$ python3 -q
>>> import numpy as np
>>> np.set_printoptions(precision=2, suppress=True, linewidth=120, legacy="1.25")
>>> mat = np.loadtxt("w.csv", delimiter=",")
>>> mat
array([[ -9.96,  -5.74,  16.63,  -4.8 ],
       [ -7.74,  -5.7 ,  17.01,  -6.33],
       [-11.69,  -5.42,  17.47,  -5.66],
       [  4.09,  -6.55,   9.77,  12.1 ],
       [  2.34,  -4.25,   7.05,  11.14],
       [ -8.91,   7.77, -13.52,   3.07],
       [ -8.47,  -7.69,  17.22,  -4.23],
       [ -8.08,  -4.05,  15.22,  -6.99],
       [ -8.22,   7.49, -13.23,   1.3 ],
       [  3.47,  -5.46,   8.82,  11.76],
       [ -8.47,  -6.1 ,  17.45,  -5.66],
       [ -7.86,  -6.61,  18.07,  -6.24],
       [  3.81,  -5.87,   9.09,  10.48],
       [ -8.14,   7.15, -11.43,   1.73],
       [  7.09,  -4.82,   9.96,  13.17],
       [ -8.72,   6.3 , -12.94,   1.36],
       [ -6.74,  -5.02,  17.66,  -5.29],
       [  2.96,  -6.49,   8.71,  11.21],
       [  1.88,  -4.84,   8.99,  10.4 ]])
>>> vec = np.array([0, 2, 3, -3])
>>> y = mat @ vec
>>> print(np.round(np.linalg.lstsq(mat, y)[0], 2) + 0)
[ 0.  2.  3. -3.]
>>> np.round(np.linalg.solve(mat.T @ mat, mat.T @ y), 2) + 0
array([ 0.,  2.,  3., -3.])
>>> print(np.round(np.linalg.pinv(mat) @ mat, 2) + 0)
[[1. 0. 0. 0.]
 [0. 1. 0. 0.]
 [0. 0. 1. 0.]
 [0. 0. 0. 1.]]
>>> rng = np.random.default_rng(997)
>>> y = y + 0.1 * rng.normal(size=19)
>>> y
array([ 52.78,  58.71,  58.46, -20.11, -20.81, -34.18,  49.04,  58.51, -28.73, -19.85,  57.15,  59.83, -16.04, -25.25,
       -19.37, -30.21,  58.69, -20.53, -14.1 ])
>>> beta, *_ = np.linalg.lstsq(mat, y)
>>> beta.round()
array([-0.,  2.,  3., -3.])
>>> [round(float(np.linalg.norm(np.linalg.solve(mat.T @ mat + lam * np.eye(4), mat.T @ y))), 2) for lam in (0, 1, 10, 100)]
[4.66, 4.52, 3.98, 3.49]
>>> round(np.linalg.norm(y - mat @ beta), 2)
0.28
>>> A2 = np.c_[mat[:, :1] @ np.array([[9]]), np.array([4, 4, 2, 5, 4, 3, 0, 2, 5, 2, 5, 5, 3, 3, 1, 2, 5, 3, 4])]
>>> A2
array([[ -89.64,    4.  ],
       [ -69.66,    4.  ],
       [-105.21,    2.  ],
       [  36.81,    5.  ],
       [  21.06,    4.  ],
       [ -80.19,    3.  ],
       [ -76.23,    0.  ],
       [ -72.72,    2.  ],
       [ -73.98,    5.  ],
       [  31.23,    2.  ],
       [ -76.23,    5.  ],
       [ -70.74,    5.  ],
       [  34.29,    3.  ],
       [ -73.26,    3.  ],
       [  63.81,    1.  ],
       [ -78.48,    2.  ],
       [ -60.66,    5.  ],
       [  26.64,    3.  ],
       [  16.92,    4.  ]])
>>> np.round(np.linalg.norm(A2 - mat @ np.linalg.lstsq(mat, A2)[0], axis=0), 2) + 0
array([0.  , 6.77])
>>> np.linalg.matrix_rank(np.c_[mat, A2])
5
>>> np.linalg.norm(np.linalg.qr(mat)[0].T @ A2, axis=0) ** 2 / ((A2 ** 2).sum(axis=0) + 1e-12)
array([1.  , 0.81])
>>> r0, g = mat[17], mat[9]
>>> np.round(r0 @ r0, 2)
252.41
>>> print(round(r0 @ g, 2))
254.36
>>> pr = (r0 @ g) / (r0 @ r0) * r0
>>> np.linalg.matrix_rank(np.outer(r0, g))
1
>>> print(round((g - pr) @ r0, 2))
-0.0
>>> pr
array([ 2.98, -6.54,  8.78, 11.3 ])
>>> print(g - pr)
[0.49 1.08 0.04 0.46]
>>> dist = np.linalg.norm(mat[:, None] - mat[None], axis=-1)
>>> dist.shape
(19, 19)
>>> print(np.flatnonzero(dist[12] < dist.mean() / 2))
[ 3  4  9 12 14 17 18]
>>> dist[:5, :5]
array([[ 0.  ,  2.72,  2.13, 23.04, 22.35],
       [ 2.72,  0.  ,  4.04, 23.08, 22.54],
       [ 2.13,  4.04,  0.  , 25.  , 24.27],
       [23.04, 23.08, 25.  ,  0.  ,  4.08],
       [22.35, 22.54, 24.27,  4.08,  0.  ]])
>>> A2 = np.array([[0, 1, 0],
...     [2, 1, 2],
...     [2, -1, -1],
...     [-1, -1, -2],
...     [-1, 1, 2],
...     [0, 1, -1]])
>>> Z = np.array([[2, 0, 1, 3, 1, 0, 1, 3, 3],
...     [0, 2, 2, 2, 1, 3, 1, 0, 3],
...     [1, 1, 0, 0, 3, 1, 0, 1, 2]])
>>> W0 = A2 @ Z
>>> W0
array([[  0,   2,   2,   2,   1,   3,   1,   0,   3],
       [  6,   4,   4,   8,   9,   5,   3,   8,  13],
       [  3,  -3,   0,   4,  -2,  -4,   1,   5,   1],
       [ -4,  -4,  -3,  -5,  -8,  -5,  -2,  -5, -10],
       [  0,   4,   1,  -1,   6,   5,   0,  -1,   4],
       [ -1,   1,   2,   2,  -2,   2,   1,  -1,   1]])
>>> print(np.abs(np.diag(np.linalg.qr(W0)[1])) > 1e-9)
[ True  True  True False False False]
>>> np.unique(W0.round(6), axis=0).shape
(6, 9)
>>> round(np.trace(np.linalg.pinv(W0) @ W0), 2)
3.0
>>> Uu, sv, Vh = np.linalg.svd(W0)
>>> evecs = Vh[:(sv > 1e-8).sum()]
>>> vec = W0[4] + 4 * W0[3] + rng.integers(2) * np.eye(9)[4]
>>> print(vec)
[-16. -12. -11. -21. -25. -15.  -8. -21. -36.]
>>> print(np.linalg.matrix_rank(np.vstack([W0, vec])))
4
>>> np.allclose(evecs.T @ evecs @ vec, vec)
False
>>> lab = mat[:, 1] > np.median(mat[:, 1])
>>> r0 = mat[lab].mean(axis=0) - mat[~lab].mean(axis=0)
>>> lab.astype(int)
array([0, 0, 0, 0, 1, 1, 0, 1, 1, 0, 0, 0, 0, 1, 1, 1, 1, 0, 1])
>>> np.argsort(-np.abs(r0).round(6), kind="stable")
array([2, 1, 3, 0])
>>> r0
array([ -0.18,   6.8 , -13.16,   2.06])
>>> ((mat - mat.mean(axis=0)) @ r0 > 0).astype(int)
array([0, 0, 0, 0, 1, 1, 0, 0, 1, 0, 0, 0, 0, 1, 0, 1, 0, 0, 0])
>>> A = np.load("mat.npy")
>>> A
array([[-3, -1,  0,  0,  0,  0],
       [-2,  3,  0,  0,  0,  0],
       [ 0, -2,  0,  0,  0,  0],
       [ 0,  0, -3, -1,  0,  0],
       [ 0,  0, -2,  3,  0,  0],
       [ 0,  0,  0, -2,  0,  0],
       [ 0,  0,  0,  0, -3, -1],
       [ 0,  0,  0,  0, -2,  3],
       [ 0,  0,  0,  0,  0, -2]])
>>> lab = rng.permutation(6)
>>> A2 = A[:, lab] * rng.choice([-1, 1], 6)
>>> print(A2)
[[ 0 -1  0  0  0 -3]
 [ 0  3  0  0  0 -2]
 [ 0 -2  0  0  0  0]
 [ 0  0  1  3  0  0]
 [ 0  0 -3  2  0  0]
 [ 0  0  2  0  0  0]
 [-1  0  0  0 -3  0]
 [ 3  0  0  0 -2  0]
 [-2  0  0  0  0  0]]
>>> Uu, _, Vh = np.linalg.svd(A.T @ A2)
>>> np.round(Uu @ Vh, 2) + 0
array([[ 0.,  0.,  0.,  0.,  0.,  1.],
       [ 0.,  1.,  0.,  0.,  0.,  0.],
       [ 0.,  0.,  0., -1.,  0.,  0.],
       [ 0.,  0., -1.,  0.,  0.,  0.],
       [ 0.,  0.,  0.,  0.,  1.,  0.],
       [ 1.,  0.,  0.,  0.,  0.,  0.]])
>>> np.round(np.linalg.lstsq(A, A2)[0], 2) + 0
array([[ 0.,  0.,  0.,  0.,  0.,  1.],
       [ 0.,  1.,  0.,  0.,  0.,  0.],
       [ 0.,  0.,  0., -1.,  0.,  0.],
       [ 0.,  0., -1.,  0.,  0.,  0.],
       [ 0.,  0.,  0.,  0.,  1.,  0.],
       [ 1.,  0.,  0.,  0.,  0.,  0.]])
>>> vec = np.array([4, 3, 1, 1, 2, 0])
>>> y = A2 @ vec
>>> np.round(np.linalg.lstsq(A2, y)[0], 2) + 0
array([4., 3., 1., 1., 2., 0.])
>>> np.round(np.linalg.solve(A2.T @ A2, A2.T @ y), 2) + 0
array([4., 3., 1., 1., 2., 0.])
>>> y = y + 0.3 * rng.normal(size=9)
>>> y
array([ -3.1 ,   9.  ,  -5.82,   4.11,  -0.66,   2.15, -10.52,   7.99,  -8.82])
>>> beta, *_ = np.linalg.lstsq(A2, y)
>>> print(np.round(A2.T @ (y - A2 @ beta), 2) + 0)
[0. 0. 0. 0. 0. 0.]
>>> [round(float(np.linalg.norm(np.linalg.solve(A2.T @ A2 + lam * np.eye(6), A2.T @ y))), 2) for lam in (0, 1, 10, 100)]
[5.76, 5.3, 3.12, 0.63]
>>> print(np.round(np.linalg.norm(A, 2), 2))
4.07
>>> round(np.linalg.norm(A) ** 2 / np.linalg.norm(A, 2) ** 2, 2)
4.9
>>> A[8] @ A[0]
0
>>> np.linalg.norm(A, axis=0)
array([3.61, 3.74, 3.61, 3.74, 3.61, 3.74])
>>> np.round(np.linalg.norm(A, 1), 2), round(np.linalg.norm(A, np.inf), 2)
(6.0, 5.0)
>>> A2 = A / np.linalg.norm(A, axis=1, keepdims=True)
>>> G = A2 @ A2.T
>>> np.linalg.norm(A2, axis=1)
array([1., 1., 1., 1., 1., 1., 1., 1., 1.])
>>> M = np.loadtxt("x.csv", delimiter=",")
>>> print(M)
[[-14.33  -2.2   -9.79  -9.13  -1.01   5.49]
 [-34.24  24.46 -10.94  -8.64 -11.78 -21.4 ]
 [-39.38   6.4  -17.53  -1.57   0.43   1.36]
 [ -9.01  23.41  -2.49   0.13   8.09 -43.08]
 [ -7.77  17.48   1.84  -4.71 -20.04  -0.91]
 [-23.73  -0.61  -7.34  -6.13   3.76  24.39]
 [-15.61   9.83  -5.51  -9.97 -14.48 -10.46]
 [  5.58  15.32  -1.87  22.67   7.32  14.02]
 [  3.53  -3.11   0.16 -12.95 -18.81   6.91]
 [ -5.93  -7.04  16.94   7.27 -29.29  -7.44]
 [ 42.51   6.22  10.75   1.71   6.69 -19.46]
 [-13.59  16.75  -1.29  -4.53  -3.52 -19.85]
 [  8.06  25.4   10.88  11.97 -10.3  -13.65]
 [  0.67   4.63  13.25  -7.65 -18.4   -3.08]
 [-17.65   8.32  -9.49   2.93   4.71   7.15]
 [  7.81   3.5    2.02 -10.79   3.29 -23.93]
 [-13.13 -23.71 -23.25 -12.02  21.01   2.26]
 [ 12.27   6.47  -3.97   4.9    8.96 -12.92]
 [  4.04   4.95  27.21  13.56   8.05 -21.88]
 [ -8.66  -3.71 -10.67 -15.8   -3.53  14.91]
 [ 42.37  -1.76 -13.    38.58   3.12   0.1 ]
 [ 17.19   0.16   4.47   3.09   8.8   37.6 ]
 [  5.08   0.59   9.03  -0.84  24.05  21.35]
 [-15.33 -18.77 -11.38  -8.53   5.81   2.61]
 [  1.91 -12.27 -15.41   9.39  12.38  -3.81]
 [ 13.22  -3.01  22.1    4.42  10.34 -29.6 ]
 [-29.57   7.39 -15.38 -18.56 -11.63  16.21]
 [ -1.93  23.9    2.79   9.49  -9.44  -1.81]]
>>> vec = np.array([1, -1, 2, -2, -1, -2])
>>> y = M @ vec
>>> print(np.round(np.linalg.pinv(M) @ M, 2) + 0)
[[1. 0. 0. 0. 0. 0.]
 [0. 1. 0. 0. 0. 0.]
 [0. 0. 1. 0. 0. 0.]
 [0. 0. 0. 1. 0. 0.]
 [0. 0. 0. 0. 1. 0.]
 [0. 0. 0. 0. 0. 1.]]
>>> np.linalg.lstsq(M, y)[0]
array([ 1., -1.,  2., -2., -1., -2.])
>>> y = y + 0.1 * rng.normal(size=28)
>>> y
array([-23.44,  -8.62, -80.94,  40.41,   9.68, -77.96,  18.77, -94.15,  37.68,  64.59,  86.5 ,  19.24,  17.99,  62.39,
       -69.73,  74.48, -37.34,   4.89,  62.21, -20.93, -62.38, -64.21, -42.58, -13.51, -40.17, 100.43, -51.28, -26.19])
>>> beta, *_ = np.linalg.lstsq(M, y)
>>> beta
array([ 1., -1.,  2., -2., -1., -2.])
>>> beta.round()
array([ 1., -1.,  2., -2., -1., -2.])
>>> round(np.linalg.norm(y - M @ beta), 2)
0.41
>>> Z = M[[12, 22]].astype(float)
>>> for _ in range(7):
...     lab = np.linalg.norm(M[:, None] - Z, axis=-1).argmin(axis=1)
...     Z = np.array([M[lab == j].mean(axis=0) for j in range(2)])
... 
>>> lab
array([1, 0, 1, 0, 0, 1, 0, 1, 0, 0, 0, 0, 0, 0, 1, 0, 1, 0, 0, 1, 0, 1, 1, 1, 1, 0, 1, 0])
>>> np.abs(Z[1] - Z[0]).argmax()
5
>>> Z[1] - Z[0]
array([-13.9 , -11.43, -13.47,  -4.92,  11.48,  25.87])
>>> Xs = M - M.mean(axis=0)
>>> Uu, sv, Vh = np.linalg.svd(Xs, full_matrices=False)
>>> Vh[0] * np.sign(Vh[0, np.abs(Vh[0]).argmax()])
array([ 0.78,  0.07,  0.34,  0.38,  0.12, -0.34])
>>> np.searchsorted(np.cumsum(sv ** 2) / (sv ** 2).sum(), 0.9) + 1
5
>>> print(np.linalg.matrix_rank(Xs))
6
>>> print(np.abs(Uu[:, 0]).argmax())
10
>>> print((np.sign(Uu[:, 0]) == np.sign(Uu[0, 0])).astype(int))
[1 1 1 0 1 1 1 0 1 0 0 1 0 0 1 0 1 0 0 1 0 0 0 1 0 0 1 0]
>>> np.abs(Vh[-1])
array([0.43, 0.5 , 0.32, 0.67, 0.12, 0.06])
>>> round(float((sv ** 2).sum() ** 2 / (sv ** 4).sum()), 2)
3.85
>>> dist = np.linalg.norm(M[:, None] - M[None], axis=-1)
>>> np.unravel_index(dist.round(6).argmax(), dist.shape)
(1, 20)
>>> dist[:5, :5]
array([[ 0.  , 44.13, 28.94, 57.14, 31.44],
       [44.13,  0.  , 33.36, 40.63, 37.63],
       [28.94, 33.36,  0.  , 58.94, 43.95],
       [57.14, 40.63, 58.94,  0.  , 51.46],
       [31.44, 37.63, 43.95, 51.46,  0.  ]])
>>> dist[19].round(6).argsort(kind="stable")[:4]
array([19,  0,  5, 23])
>>> data = np.array([[8.0, -1.0, 4.0, 1.0],
...     [1.0, 2.0, 0.0, 1.0],
...     [-7.0, 1.0, -3.0, -1.0],
...     [-7.0, 1.0, -4.0, 0.0]])
>>> A2 = data / np.sqrt((data ** 2).mean(axis=1, keepdims=True))
>>> print(np.linalg.matrix_rank(data - data.mean(axis=1, keepdims=True)))
3
>>> data - data.mean(axis=1, keepdims=True)
array([[ 5. , -4. ,  1. , -2. ],
       [ 0. ,  1. , -1. ,  0. ],
       [-4.5,  3.5, -0.5,  1.5],
       [-4.5,  3.5, -1.5,  2.5]])
>>> A2[3]
array([-1.72,  0.25, -0.98,  0.  ])
>>> print(np.linalg.matrix_rank(A2) == np.linalg.matrix_rank(data))
True
>>> A2 = np.linalg.inv(data)
>>> round(float(np.linalg.cond(data)), 2)
73.29
>>> np.round(data @ A2, 2) + 0
array([[1., 0., 0., 0.],
       [0., 1., 0., 0.],
       [0., 0., 1., 0.],
       [0., 0., 0., 1.]])
>>> evals, evecs = np.linalg.eig(data)
>>> print(np.sort(np.linalg.eigvals(np.linalg.inv(data))))
[0.33 0.5  1.   1.  ]
>>> np.sort(np.linalg.eigvals(data.T))
array([1.-0.j, 1.+0.j, 2.+0.j, 3.+0.j])
>>> np.sort(np.linalg.eigvals(data @ data))
array([1., 1., 4., 9.])
>>> np.round(data @ evecs[:, 0] - evals[0] * evecs[:, 0], 2) + 0
array([0., 0., 0., 0.])
>>> evals
array([3., 2., 1., 1.])
